In [1]: import numpy as np

In [2]: np.set_printoptions(suppress=True, linewidth=120)

In [3]: def rd(a):
   ...:     return np.round(a, 4) + 0
   ...: 

In [4]: feats = np.loadtxt("data.csv", delimiter=",")

In [5]: feats
Out[5]: 
array([[ 3.12,  0.09, -1.02],
       [-2.73, -0.81,  1.38],
       [-1.17,  0.81, -0.18],
       [ 1.04,  0.48, -0.64]])

In [6]: W = np.array([[-3, -2, 1, -3], [1, 3, -2, -2], [1, -1, -1, -1]])

In [7]: b = np.array([-1, 1, -1, 0])

In [8]: H = np.maximum(feats @ W + b, 0)

In [9]: np.linalg.matrix_rank(H)
Out[9]: np.int64(4)

In [10]: print(rd(H))
[[0.   0.   2.96 0.  ]
 [7.76 2.65 0.   8.43]
 [3.14 5.95 0.   2.07]
 [0.   1.   0.   0.  ]]

In [11]: print((H > 0).mean(axis=0))
[0.5  0.75 0.25 0.5 ]

In [12]: C = np.array([[-2, 0, 2], [-2, -2, 1], [0, 3, 3], [0, 0, -2]])

In [13]: rd(H @ C)
Out[13]: 
array([[  0.  ,   8.88,   8.88],
       [-20.82,  -5.3 ,   1.31],
       [-18.18, -11.9 ,   8.09],
       [ -2.  ,  -2.  ,   1.  ]])

In [14]: u, r1 = H[1], H[2]

In [15]: rd(u @ u)
Out[15]: np.float64(138.305)

In [16]: p = (u @ r1) / (u @ u) * u

In [17]: rd(np.outer(u, r1))
Out[17]: 
array([[24.3664, 46.172 ,  0.    , 16.0632],
       [ 8.321 , 15.7675,  0.    ,  5.4855],
       [ 0.    ,  0.    ,  0.    ,  0.    ],
       [26.4702, 50.1585,  0.    , 17.4501]])

In [18]: print(rd(np.linalg.norm(u + r1) ** 2 + np.linalg.norm(u - r1) ** 2))
375.704

In [19]: rd((r1 - p) @ u)
Out[19]: np.float64(0.0)

In [20]: rd(p)
Out[20]: array([3.2309, 1.1033, 0.    , 3.5099])

In [21]: other = np.array([[0, 1], [-5, 0]])

In [22]: C = np.kron(other, feats)

In [23]: print(np.linalg.matrix_rank(C))
4

In [24]: Uu, sigma, Vt = np.linalg.svd(feats)

In [25]: np.argmax(sigma[:-1] / (sigma[1:] + 1e-6)) + 1
Out[25]: np.int64(2)

In [26]: rd(sigma)
Out[26]: array([4.7751, 1.3318, 0.    ])

In [27]: other = Uu[:, :2] @ np.diag(sigma[:2]) @ Vt[:2]

In [28]: rd(other)
Out[28]: 
array([[ 3.12,  0.09, -1.02],
       [-2.73, -0.81,  1.38],
       [-1.17,  0.81, -0.18],
       [ 1.04,  0.48, -0.64]])

In [29]: np.linalg.matrix_rank(feats, rtol=0.05)
Out[29]: np.int64(2)

In [30]: rd(np.abs(feats - other).max())
Out[30]: np.float64(0.0)

In [31]: np.linalg.matrix_rank(other, rtol=0.1)
Out[31]: np.int64(2)

In [32]: np.argsort(-np.linalg.norm(other, axis=0).round(6), kind="stable")[:3]
Out[32]: array([0, 2, 1])

In [33]: data = np.loadtxt("arr.csv", delimiter=",")

In [34]: data
Out[34]: 
array([[ -9.3341, -17.5945, -23.6414],
       [-10.9983,  -4.8895,  25.729 ],
       [-10.0611,  -4.9793,  22.6452],
       [-13.2479,  -3.7001,  25.6453],
       [-13.7078,  -4.7056,  23.0587],
       [-11.9925,  -5.7032,  22.8802],
       [-11.641 , -17.7956, -23.8974],
       [ -9.5959, -18.6256, -24.1571],
       [-10.9952,  -2.5384,  23.7259],
       [-13.0855,  -5.2271,  23.7476],
       [-11.8252,  -4.3409,  24.7756],
       [-12.5741,  -3.7995,  23.2112],
       [-13.7513,  -4.724 ,  23.9331],
       [-13.8421,  -3.5154,  24.1207],
       [-10.0384, -17.8218, -25.3777],
       [-11.622 ,  -5.0695,  22.2582],
       [-10.963 ,  -3.4423,  27.4942],
       [ -8.1879, -15.9937, -23.9302],
       [-12.4026,  -3.402 ,  23.1032],
       [-11.5396,  -5.2012,  24.0255],
       [-11.4453, -17.0326, -22.57  ],
       [-10.0458, -19.0061, -22.9122],
       [-11.4401,  -4.8362,  23.1647],
       [ -9.0958,  -4.8804,  23.89  ],
       [-11.3963,  -4.0665,  25.0831],
       [-11.3887, -17.7512, -24.5425],
       [-11.2185,  -2.7397,  26.5354],
       [-12.3317,  -5.7183,  23.1603],
       [-11.6979,  -3.3704,  25.4375]])

In [35]: Uu, sigma, Vt = np.linalg.svd(data)

In [36]: np.argmax(sigma[:-1] / (sigma[1:] + 1e-6)) + 1
Out[36]: np.int64(2)

In [37]: other = Uu[:, :2] @ np.diag(sigma[:2]) @ Vt[:2]

In [38]: np.linalg.matrix_rank(other)
Out[38]: np.int64(2)

In [39]: np.linalg.matrix_rank(data, rtol=0.05)
Out[39]: np.int64(2)

In [40]: rd(np.linalg.norm(data - other) / np.linalg.norm(data))
Out[40]: np.float64(0.034)

In [41]: rd(np.abs(data - other).max())
Out[41]: np.float64(1.5706)

In [42]: cen = data - data.mean(axis=0)

In [43]: evecs = np.linalg.svd(cen)[2][:2]

In [44]: other = cen - cen @ evecs.T @ evecs

In [45]: rd((cen @ evecs.T).std(axis=0))
Out[45]: array([22.3429,  1.1761])

In [46]: rd(np.cov(cen @ evecs.T, rowvar=False))
Out[46]: 
array([[517.0326,   0.    ],
       [  0.    ,   1.4327]])

In [47]: print(np.linalg.norm(other, axis=1).round(6).argmax())
8

In [48]: arr = np.load("layer8.npy")

In [49]: arr
Out[49]: 
array([[-1.,  1.,  1.],
       [ 1., -1.,  1.],
       [ 1.,  1., -1.]])

In [50]: rd(np.linalg.matrix_power(arr, 2))
Out[50]: 
array([[ 3., -1., -1.],
       [-1.,  3., -1.],
       [-1., -1.,  3.]])

In [51]: np.allclose(arr @ arr.T, arr.T @ arr)
Out[51]: True

In [52]: np.allclose(arr, arr.T)
Out[52]: True

In [53]: rd(np.sort(np.abs(np.linalg.eigvals(arr))))
Out[53]: array([1., 2., 2.])

In [54]: rng = np.random.default_rng(18126)

In [55]: labels = rng.permutation(3)

In [56]: labels
Out[56]: array([2, 0, 1])

In [57]: other = arr[labels][:, labels]

In [58]: print(rd(np.linalg.det(other)), rd(np.linalg.det(arr[labels])))
4.0 4.0

In [59]: np.trace(other)
Out[59]: np.float64(-3.0)

In [60]: rd(np.sort(np.abs(np.linalg.eigvals(other))))
Out[60]: array([1., 2., 2.])

In [61]: W0 = np.loadtxt("out11.csv", delimiter=",")

In [62]: W0
Out[62]: 
array([[ 2.,  1.,  4.],
       [ 0.,  1.,  1.],
       [ 0., -1., -1.]])

In [63]: rk = np.linalg.matrix_rank(W0)

In [64]: rk
Out[64]: np.int64(2)

In [65]: N = np.linalg.svd(W0)[2][rk:].T

In [66]: N.shape
Out[66]: (3, 1)

In [67]: [int(np.linalg.matrix_rank(W0[:i])) for i in range(1, len(W0) + 1)]
Out[67]: [1, 2, 2]

In [68]: np.allclose(W0 @ N, 0)
Out[68]: True

In [69]: Uu, sigma, Vt = np.linalg.svd(W0)

In [70]: evecs = Vt[:(sigma > 1e-8).sum()]

In [71]: vec = W0[1] + 2 * W0[2] + rng.integers(2) * np.eye(3)[2]

In [72]: vec
Out[72]: array([ 0., -1.,  0.])

In [73]: np.allclose(evecs.T @ evecs @ vec, vec)
Out[73]: False

In [74]: rd(np.diag(evecs.T @ evecs))
Out[74]: array([0.4706, 0.7647, 0.7647])

In [75]: np.linalg.matrix_rank(np.vstack([W0, vec]))
Out[75]: np.int64(3)

In [76]: P = np.triu(np.array([[0, 2, 1], [4, 1, 2], [2, 3, 0]]), 1) + np.eye(3)

In [77]: other = P @ W0 @ np.linalg.inv(P)

In [78]: print(rd(np.poly(other)))
[ 1. -2.  0.  0.]

In [79]: np.linalg.matrix_rank(other)
Out[79]: np.int64(2)

In [80]: rd(np.linalg.det(other))
Out[80]: np.float64(0.0)

In [81]: labels = rng.permutation(3)

In [82]: labels
Out[82]: array([0, 1, 2])

In [83]: other = W0[labels][:, labels]

In [84]: other
Out[84]: 
array([[ 2.,  1.,  4.],
       [ 0.,  1.,  1.],
       [ 0., -1., -1.]])

In [85]: rd(np.linalg.det(other)), rd(np.linalg.det(W0[labels]))
Out[85]: (np.float64(0.0), np.float64(0.0))

In [86]: X = np.load("mat.npy")

In [87]: X
Out[87]: 
array([[ 1.33,  0.  ,  3.99, -0.76],
       [-0.21,  0.  , -0.63,  0.12],
       [-0.28,  0.  , -0.84,  0.16]])

In [88]: # row 0 dominates

In [89]: Uu, sigma, Vt = np.linalg.svd(feats)

In [90]: evecs = Vt[:(sigma > 1e-8).sum()]

In [91]: vec = feats[1] + 2 * feats[0] + rng.integers(2) * np.eye(3)[2]

In [92]: rd(vec)
Out[92]: array([ 3.51, -0.63, -0.66])

In [93]: np.allclose(evecs.T @ evecs @ vec, vec)
Out[93]: True

In [94]: rd(np.diag(evecs.T @ evecs))
Out[94]: array([0.9385, 0.7112, 0.3503])

In [95]: rd(evecs.T @ evecs)
Out[95]: 
array([[ 0.9385, -0.1333, -0.1999],
       [-0.1333,  0.7112, -0.4331],
       [-0.1999, -0.4331,  0.3503]])

In [96]: rd(np.linalg.norm(vec - evecs.T @ evecs @ vec))
Out[96]: np.float64(0.0)

In [97]: np.linalg.matrix_rank(np.vstack([feats, vec]))
Out[97]: np.int64(2)

In [98]: other = np.array([[1, 2, 2], [2, 1, 1]])

In [99]: C = np.kron(other, X)

In [100]: C.shape
Out[100]: (6, 12)

In [101]: print(np.linalg.matrix_rank(C))
2

In [102]: Uu, sigma, Vt = np.linalg.svd(X)

In [103]: np.argmax(sigma[:-1] / (sigma[1:] + 1e-6)) + 1
Out[103]: np.int64(1)

In [104]: other = Uu[:, :1] @ np.diag(sigma[:1]) @ Vt[:1]

In [105]: rd(np.linalg.norm(X - other, 2)), rd(sigma[1])
Out[105]: (np.float64(0.0), np.float64(0.0))

In [106]: rd(np.abs(X - other).max())
Out[106]: np.float64(0.0)

In [107]: print(rd(other))
[[ 1.33  0.    3.99 -0.76]
 [-0.21  0.   -0.63  0.12]
 [-0.28  0.   -0.84  0.16]]

In [108]: print(np.linalg.matrix_rank(X, rtol=0.05))
1

In [109]: other = X / np.linalg.norm(X, axis=1)
ValueError: operands could not be broadcast together with shapes (3,4) (3,) 


In [110]: other = X / np.linalg.norm(X, axis=1, keepdims=True)

In [111]: G = other @ other.T

In [112]: (np.abs(G) > 0.9).astype(int)
Out[112]: 
array([[1, 1, 1],
       [1, 1, 1],
       [1, 1, 1]])

In [113]: rd(np.linalg.norm(other, axis=1))
Out[113]: array([1., 1., 1.])
